$ ipython --no-banner

In [1]: import numpy as np

In [2]: np.set_printoptions(precision=2, suppress=True, linewidth=140, sign=" ")

In [3]: M = np.load("w.npy")

In [4]: M
Out[4]: 
array([[-0.38, -0.6 ,  0.39,  0.06, -0.58],
       [ 0.19,  0.06, -0.35,  0.85, -0.33],
       [-0.83,  0.43, -0.32, -0.02, -0.11],
       [ 0.32,  0.1 , -0.43, -0.51, -0.66],
       [-0.13, -0.66, -0.66, -0.07,  0.32]])

In [5]: rng = np.random.default_rng(826)

In [6]: out = M + rng.integers(-2, 3, (5, 1)) @ rng.integers(-2, 3, (1, 5))

In [7]: out
Out[7]: 
array([[-4.38, -2.6 ,  0.39, -3.94, -4.58],
       [ 2.19,  1.06, -0.35,  2.85,  1.67],
       [-2.83, -0.57, -0.32, -2.02, -2.11],
       [-1.68, -0.9 , -0.43, -2.51, -2.66],
       [ 1.87,  0.34, -0.66,  1.93,  2.32]])

In [8]: np.round(np.linalg.svd(out - M, compute_uv=False), 2) + 0
Out[8]: array([ 10.2,   0. ,   0. ,   0. ,   0. ])

In [9]: np.linalg.matrix_rank(out - M, tol=1e-8)
Out[9]: np.int64(1)

In [10]: Q, vecs = np.linalg.qr(out[:, :3])[0], np.linalg.qr(out[:, 3:])[0]

In [11]: s = np.linalg.svd(Q.T @ vecs, compute_uv=False)

In [12]: (s > 0.9).sum()
Out[12]: np.int64(1)

In [13]: round(np.linalg.norm(M, 1), 2), round(float(np.linalg.norm(M, np.inf)), 2)
Out[13]: (np.float64(2.15), 2.03)

In [14]: np.linalg.norm(M, axis=0)
Out[14]: array([ 1.,  1.,  1.,  1.,  1.])

In [15]: np.linalg.norm(M, axis=1).argmax()
Out[15]: np.int64(0)

In [16]: round(M[4] @ M[2], 2)
Out[16]: np.float64(0.0)

In [17]: np.linalg.norm(M, axis=1)
Out[17]: array([ 1.,  1.,  1.,  1.,  1.])

In [18]: np.round(np.linalg.norm(M) ** 2 / np.linalg.norm(M, 2) ** 2, 2)
Out[18]: np.float64(5.0)

In [19]: m1 = np.loadtxt("arr.csv", delimiter=",")

In [20]: m1
Out[20]: 
array([[ 2., -1., -2.],
       [ 2.,  2.,  0.],
       [ 2., -1., -2.],
       [ 2.,  0.,  2.],
       [ 2.,  2.,  0.]])

In [21]: # rows 0 and 2 are equal

In [22]: np.linalg.matrix_rank(M)
Out[22]: np.int64(5)

In [23]: M.shape
Out[23]: (5, 5)

In [24]: M.sum(axis=1)
Out[24]: array([-1.11,  0.42, -0.86, -1.18, -1.2 ])

In [25]: np.linalg.svd(M, compute_uv=False)
Out[25]: array([ 1.,  1.,  1.,  1.,  1.])

In [26]: M.mean(axis=0)
Out[26]: array([-0.17, -0.13, -0.27,  0.06, -0.27])

In [27]: np.count_nonzero(M)
Out[27]: np.int64(25)

In [28]: np.unravel_index(np.abs(M).argmax(), M.shape)
Out[28]: (np.int64(1), np.int64(3))

In [29]: A = np.array([[3.95, 12.0, -0.03, 7.98],
    ...:     [3.04, 9.01, -0.02, 5.99],
    ...:     [-7.0, -21.02, 0.04, -14.01],
    ...:     [-5.02, -15.0, -0.03, -10.0],
    ...:     [-6.99, -20.97, -0.03, -14.01]])

In [30]: Uu, s, VT = np.linalg.svd(A)

In [31]: np.argmax(s[:-1] / (s[1:] + 1e-6)) + 1
Out[31]: np.int64(1)

In [32]: s
Out[32]: array([ 45.52,   0.08,   0.06,   0.02])

In [33]: out = Uu[:, :1] @ np.diag(s[:1]) @ VT[:1]

In [34]: np.linalg.matrix_rank(A, rtol=0.05)
Out[34]: np.int64(1)

In [35]: np.round(np.abs(A - out).max(), 2)
Out[35]: np.float64(0.04)

In [36]: out.round(2) + 0
Out[36]: 
array([[  3.99,  11.98,   0.  ,   7.99],
       [  3.  ,   9.01,   0.  ,   6.01],
       [ -7.  , -21.02,   0.  , -14.01],
       [ -5.  , -15.  ,   0.  , -10.  ],
       [ -6.99, -20.98,   0.  , -13.99]])

In [37]: np.linalg.cond(A) > 100
Out[37]: np.True_

In [38]: np.round(np.linalg.norm(A, 2) / np.linalg.norm(A), 2)
Out[38]: np.float64(1.0)

In [39]: np.argsort(-np.linalg.norm(A, axis=0).round(6), kind="stable")[:3]
Out[39]: array([ 1,  3,  0])

In [40]: x = np.array([1, 2, 4, 4, 1])

In [41]: y = M @ x

In [42]: coef, lr = np.zeros(5), 1 / np.linalg.norm(M, 2) ** 2

In [43]: for i in range(30):
    ...:     coef -= lr * M.T @ (M @ coef - y)
    ...:     if i % 5 == 0: print(i, round(np.linalg.norm(M @ coef - y), 2))
    ...: 
0 0.0
5 0.0
10 0.0
15 0.0
20 0.0
25 0.0

In [44]: coef
Out[44]: array([ 1.,  2.,  4.,  4.,  1.])

In [45]: def softmax(z):
    ...:     e = np.exp(z - z.max(axis=-1, keepdims=True))
    ...:     return e / e.sum(axis=-1, keepdims=True)
    ...: 

In [46]: np.round(softmax(10 * A[0]), 2) + 0
Out[46]: array([ 0.,  1.,  0.,  0.])

In [47]: np.round(softmax(A[0]), 2) + 0
Out[47]: array([ 0.  ,  0.98,  0.  ,  0.02])

In [48]: scores = A @ A.T / np.sqrt(4)

In [49]: softmax(scores).round(6).argmax(axis=1)
Out[49]: array([ 0,  0,  2,  2,  2])

In [50]: np.round(softmax(scores + np.triu(np.full(scores.shape, -np.inf), 1)), 2) + 0
Out[50]: 
array([[ 1.  ,  0.  ,  0.  ,  0.  ,  0.  ],
       [ 1.  ,  0.  ,  0.  ,  0.  ,  0.  ],
       [ 0.  ,  0.  ,  1.  ,  0.  ,  0.  ],
       [ 0.  ,  0.  ,  1.  ,  0.  ,  0.  ],
       [ 0.  ,  0.  ,  0.64,  0.  ,  0.36]])

In [51]: x = np.array([-2, -1, -2, 0, -1])

In [52]: np.abs(np.linalg.eigvals(M))
Out[52]: array([ 1.,  1.,  1.,  1.,  1.])

In [53]: [p for p in range(1, 25) if np.allclose(np.linalg.matrix_power(M, p), np.eye(5))]
Out[53]: []

In [54]: round(float(np.linalg.norm(x)), 2), np.round(np.linalg.norm(M @ x), 2)
Out[54]: (3.16, np.float64(3.16))

In [55]: E = np.loadtxt("mat.csv", delimiter=",")

In [56]: E
Out[56]: 
array([[-3.35,  0.48,  9.25,  1.72],
       [-4.45, -6.85, -4.78,  3.22],
       [ 1.08,  0.8 , -8.91,  4.34],
       [ 6.18,  5.75, -4.  ,  3.57],
       [ 0.96,  0.14,  9.95, -0.38],
       [-2.85, -7.21, -1.01,  6.23],
       [ 8.86, -3.99, -2.29, -0.56],
       [ 2.9 , -9.39, -1.75, -0.59],
       [-5.68,  2.45,  1.83, -7.64],
       [ 6.33,  2.09, -7.42,  0.66],
       [ 7.4 ,  1.72, -6.5 ,  0.12],
       [ 5.29, -4.91, -6.92,  0.24],
       [-5.23,  4.82, -3.29,  6.21],
       [-7.9 , -5.22, -3.18, -0.56],
       [-6.14, -3.89, -2.54, -6.39],
       [ 4.9 ,  3.66,  0.55,  7.89],
       [-0.3 ,  4.25, -8.96, -1.23],
       [-7.79,  4.12, -0.36, -4.71],
       [ 8.44, -0.98,  4.88, -1.99],
       [ 4.45, -7.77, -1.31, -4.26]])

In [57]: x = np.array([0, 1, -4])

In [58]: y = m1 @ x

In [59]: coef, lr = np.zeros(3), 1 / np.linalg.norm(m1, 2) ** 2

In [60]: for i in range(200):
    ...:     coef -= lr * m1.T @ (m1 @ coef - y)
    ...:     if i % 50 == 0: print(i, round(np.linalg.norm(m1 @ coef - y), 2))
    ...: 
0 6.07
50 0.0
100 0.0
150 0.0

In [61]: coef.round(2) + 0
Out[61]: array([ 0.,  1., -4.])

In [62]: np.round(np.linalg.cond(m1), 2)
Out[62]: np.float64(2.15)

In [63]: Q, Rm = np.linalg.qr(E)

In [64]: np.trace(Q @ Q.T)
Out[64]: np.float64(4.0)

In [65]: Rm
Out[65]: 
array([[ 24.99,  -0.36,  -3.9 ,   3.31],
       [  0.  ,  21.2 ,   1.42,   2.14],
       [  0.  ,   0.  ,  24.02,  -2.54],
       [  0.  ,   0.  ,   0.  , -17.58]])

In [66]: Q @ Rm
Out[66]: 
array([[-3.35,  0.48,  9.25,  1.72],
       [-4.45, -6.85, -4.78,  3.22],
       [ 1.08,  0.8 , -8.91,  4.34],
       [ 6.18,  5.75, -4.  ,  3.57],
       [ 0.96,  0.14,  9.95, -0.38],
       [-2.85, -7.21, -1.01,  6.23],
       [ 8.86, -3.99, -2.29, -0.56],
       [ 2.9 , -9.39, -1.75, -0.59],
       [-5.68,  2.45,  1.83, -7.64],
       [ 6.33,  2.09, -7.42,  0.66],
       [ 7.4 ,  1.72, -6.5 ,  0.12],
       [ 5.29, -4.91, -6.92,  0.24],
       [-5.23,  4.82, -3.29,  6.21],
       [-7.9 , -5.22, -3.18, -0.56],
       [-6.14, -3.89, -2.54, -6.39],
       [ 4.9 ,  3.66,  0.55,  7.89],
       [-0.3 ,  4.25, -8.96, -1.23],
       [-7.79,  4.12, -0.36, -4.71],
       [ 8.44, -0.98,  4.88, -1.99],
       [ 4.45, -7.77, -1.31, -4.26]])

In [67]: np.abs(np.diag(Rm))
Out[67]: array([ 24.99,  21.2 ,  24.02,  17.58])

In [68]: np.allclose(Rm.T @ Rm, E.T @ E)
Out[68]: True

In [69]: out = np.array([[9, 9], [1, 8]])

In [70]: C = np.kron(out, Rm)

In [71]: np.linalg.matrix_rank(C)
Out[71]: np.int64(8)

In [72]: X = np.loadtxt("data.csv", delimiter=",")

In [73]: X
Out[73]: 
array([[ 0.3,  0.7, -1.2,  1.1],
       [-0.8, -1.9, -0.6,  1.2],
       [ 0.3,  0. , -0.6,  1.3],
       [ 0.5, -0.8,  0.8, -0.2],
       [-0.1, -0.2, -1.7, -0.3],
       [ 0.8,  0.8, -0.6, -0.7],
       [-0.1,  0. , -2.8,  0. ],
       [ 1.1,  0.7,  0.8,  0.7],
       [-0.3,  0.3, -1.1, -0.1],
       [ 0.5,  2.5, 16. ,  0. ],
       [-0.1, -0.2,  0.1,  0. ],
       [-1.8, -0.7,  0.6, -0.9],
       [ 0. ,  0.7,  0.7,  0.2],
       [-1.2,  2.2,  0. , -1. ],
       [-0.6, -0.7, -1.3, -0.1]])

In [74]: # column 2 dominates

In [75]: hat = X @ np.linalg.solve(X.T @ X, X.T)

In [76]: np.allclose(hat @ hat, hat)
Out[76]: True

In [77]: np.round(hat @ X[:, 0], 2) + 0
Out[77]: array([ 0.3, -0.8,  0.3,  0.5, -0.1,  0.8, -0.1,  1.1, -0.3,  0.5, -0.1, -1.8,  0. , -1.2, -0.6])

In [78]: np.round(np.linalg.eigvalsh(hat), 2) + 0
Out[78]: array([ 0.,  0.,  0.,  0.,  0.,  0.,  0.,  0.,  0.,  0.,  0.,  1.,  1.,  1.,  1.])

In [79]: np.round(np.diag(hat), 2) + 0
Out[79]: array([ 0.32,  0.5 ,  0.27,  0.18,  0.03,  0.25,  0.04,  0.19,  0.04,  0.94,  0.  ,  0.45,  0.06,  0.67,  0.06])

In [80]: f, g = X[3], X[0]

In [81]: round(float(f @ g), 2)
Out[81]: -1.59

In [82]: pr = (f @ g) / (f @ f) * f

In [83]: round((g - pr) @ f, 2)
Out[83]: np.float64(-0.0)

In [84]: idx = X[:, 0] > np.median(X[:, 0])

In [85]: f = X[idx].mean(axis=0) - X[~idx].mean(axis=0)

In [86]: f
Out[86]: array([ 1.12,  0.81,  3.12,  0.49])

In [87]: np.argsort(-np.abs(f).round(6), kind="stable")
Out[87]: array([ 2,  0,  1,  3])

In [88]: out = X / np.linalg.norm(X, axis=1, keepdims=True)

In [89]: gram = out @ out.T

In [90]: (gram - 2 * np.eye(15)).round(6).argmax(axis=1)
Out[90]: array([  2,  10,   0,  10,   6,   8,   4,  12,   6,  12,  11,  10,   9,  12,   4])

In [91]: gram[14]
Out[91]: array([ 0.27,  0.63,  0.2 , -0.38,  0.88, -0.08,  0.83, -0.84,  0.75, -0.88,  0.18,  0.25, -0.88, -0.17,  1.  ])

In [92]: np.linalg.norm(out, axis=1)
Out[92]: array([ 1.,  1.,  1.,  1.,  1.,  1.,  1.,  1.,  1.,  1.,  1.,  1.,  1.,  1.,  1.])

In [93]: idx = E[:, 2] > np.median(E[:, 2])

In [94]: f = E[idx].mean(axis=0) - E[~idx].mean(axis=0)

In [95]: ((E - E.mean(axis=0)) @ f > 0).astype(int)
Out[95]: array([ 1,  0,  0,  0,  1,  1,  1,  1,  1,  0,  0,  0,  0,  0,  1,  1,  0,  1,  1,  1])

In [96]: (((E - E.mean(axis=0)) @ f > 0) == idx).mean()
Out[96]: np.float64(0.95)

In [97]: mat = np.array([[1, -1, -1, 1, 1, -1, -1, 1],
    ...:     [1, -1, -1, 1, -1, 1, 1, -1],
    ...:     [1, 1, 1, 1, -1, -1, -1, -1],
    ...:     [1, -1, 1, -1, -1, 1, -1, 1]])

In [98]: mat
Out[98]: 
array([[ 1, -1, -1,  1,  1, -1, -1,  1],
       [ 1, -1, -1,  1, -1,  1,  1, -1],
       [ 1,  1,  1,  1, -1, -1, -1, -1],
       [ 1, -1,  1, -1, -1,  1, -1,  1]])

In [99]: softmax(mat[3] + -2)
Out[99]: array([ 0.22,  0.03,  0.22,  0.03,  0.03,  0.22,  0.03,  0.22])

In [100]: softmax(mat[3])
Out[100]: array([ 0.22,  0.03,  0.22,  0.03,  0.03,  0.22,  0.03,  0.22])

In [101]: softmax(mat).sum(axis=1)
Out[101]: array([ 1.,  1.,  1.,  1.])

In [102]: scores = mat @ mat.T / np.sqrt(8)

In [103]: softmax(scores + np.triu(np.full(scores.shape, -np.inf), 1))
Out[103]: 
array([[ 1.  ,  0.  ,  0.  ,  0.  ],
       [ 0.06,  0.94,  0.  ,  0.  ],
       [ 0.05,  0.05,  0.89,  0.  ],
       [ 0.05,  0.05,  0.05,  0.85]])

In [104]: softmax(scores)[3] @ mat
Out[104]: array([ 1. , -0.9,  0.8, -0.7, -0.9,  0.8, -0.9,  0.8])

In [105]: softmax(scores).round(6).argmax(axis=1)
Out[105]: array([ 0,  1,  2,  3])

In [106]: softmax(scores)
Out[106]: 
array([[ 0.85,  0.05,  0.05,  0.05],
       [ 0.05,  0.85,  0.05,  0.05],
       [ 0.05,  0.05,  0.85,  0.05],
       [ 0.05,  0.05,  0.05,  0.85]])

In [107]: x = np.array([-1, -1, -2])

In [108]: np.sign((m1 @ x).round(6))
Out[108]: array([ 1., -1.,  1., -1., -1.])

In [109]: np.einsum("ij,j->i", m1, x)
Out[109]: array([ 3., -4.,  3., -6., -4.])

In [110]: (m1 @ x).argmax()
Out[110]: np.int64(0)

In [111]: m1 @ x
Out[111]: array([ 3., -4.,  3., -6., -4.])

In [112]: (m1 * x).sum(axis=1)
Out[112]: array([ 3., -4.,  3., -6., -4.])

In [113]: np.linalg.norm(m1 @ x) <= np.linalg.norm(m1, 2) * np.linalg.norm(x) + 1e-9
Out[113]: np.True_

In [114]: f = np.array([2, -1])

In [115]: np.cross(mat[1, :3], mat[2, :3])
Out[115]: array([ 0, -2,  2])

In [116]: np.convolve(mat[1], f)
Out[116]: array([ 2, -3, -1,  3, -3,  3,  1, -3,  1])

In [117]: W1 = np.array([[0, 1, 2, 0, 3],
     ...:     [-2, 2, 2, 0, -2],
     ...:     [1, -2, 0, 2, 1],
     ...:     [-2, -1, 1, -3, -2],
     ...:     [3, 0, 3, -3, 3],
     ...:     [2, -2, -1, -2, 1],
     ...:     [-1, -3, -1, 0, 0],
     ...:     [3, -1, -1, 3, 2]])

In [118]: coef = np.array([1, -2, 1, -1, 1])

In [119]: H = np.maximum(mat @ W1 + coef, 0)

In [120]: H
Out[120]: 
array([[ 5,  2,  6,  0,  7],
       [ 0,  0,  0,  0,  0],
       [ 0,  4,  6,  0,  0],
       [ 9,  0,  0,  8,  9]])

In [121]: (H > 0).astype(int)
Out[121]: 
array([[ 1,  1,  1,  0,  1],
       [ 0,  0,  0,  0,  0],
       [ 0,  1,  1,  0,  0],
       [ 1,  0,  0,  1,  1]])

In [122]: C = np.array([[7, 7], [9, 3], [0, 5], [0, 7], [7, 7]])

In [123]: (H @ C).round(6).argmax(axis=1)
Out[123]: array([ 1,  0,  1,  1])

In [124]: H @ C
Out[124]: 
array([[ 102,  120],
       [   0,    0],
       [  36,   42],
       [ 126,  182]])

In [125]: gram = mat.T @ mat

In [126]: np.linalg.svd(mat, compute_uv=False) ** 2
Out[126]: array([ 8.,  8.,  8.,  8.])

In [127]: np.diag(gram)
Out[127]: array([ 4,  4,  4,  4,  4,  4,  4,  4])

In [128]: np.trace(gram), (mat ** 2).sum()
Out[128]: (np.int64(32), np.int64(32))

In [129]: data = np.load("run9.npy")

In [130]: data
Out[130]: 
array([[-4, -3,  3,  2, -6],
       [-4, -3,  3,  2, -6],
       [-1,  1,  5,  5, -2]])

In [131]: # rows 0 and 1 are equal

In [132]: gram = data.T @ data

In [133]: gram
Out[133]: 
array([[ 33,  23, -29, -21,  50],
       [ 23,  19, -13,  -7,  34],
       [-29, -13,  43,  37, -46],
       [-21,  -7,  37,  33, -34],
       [ 50,  34, -46, -34,  76]])

In [134]: np.linalg.matrix_rank(gram)
Out[134]: np.int64(2)

In [135]: Uu, s, VT = np.linalg.svd(data)

In [136]: vecs = VT[:(s > 1e-8).sum()]

In [137]: x = data[2] + 3 * data[1] + rng.integers(2) * np.eye(5)[2]

In [138]: x
Out[138]: array([-13.,  -8.,  14.,  11., -20.])

In [139]: np.linalg.matrix_rank(np.vstack([data, x]))
Out[139]: np.int64(2)

In [140]: np.diag(vecs.T @ vecs)
Out[140]: array([ 0.25,  0.3 ,  0.45,  0.49,  0.52])
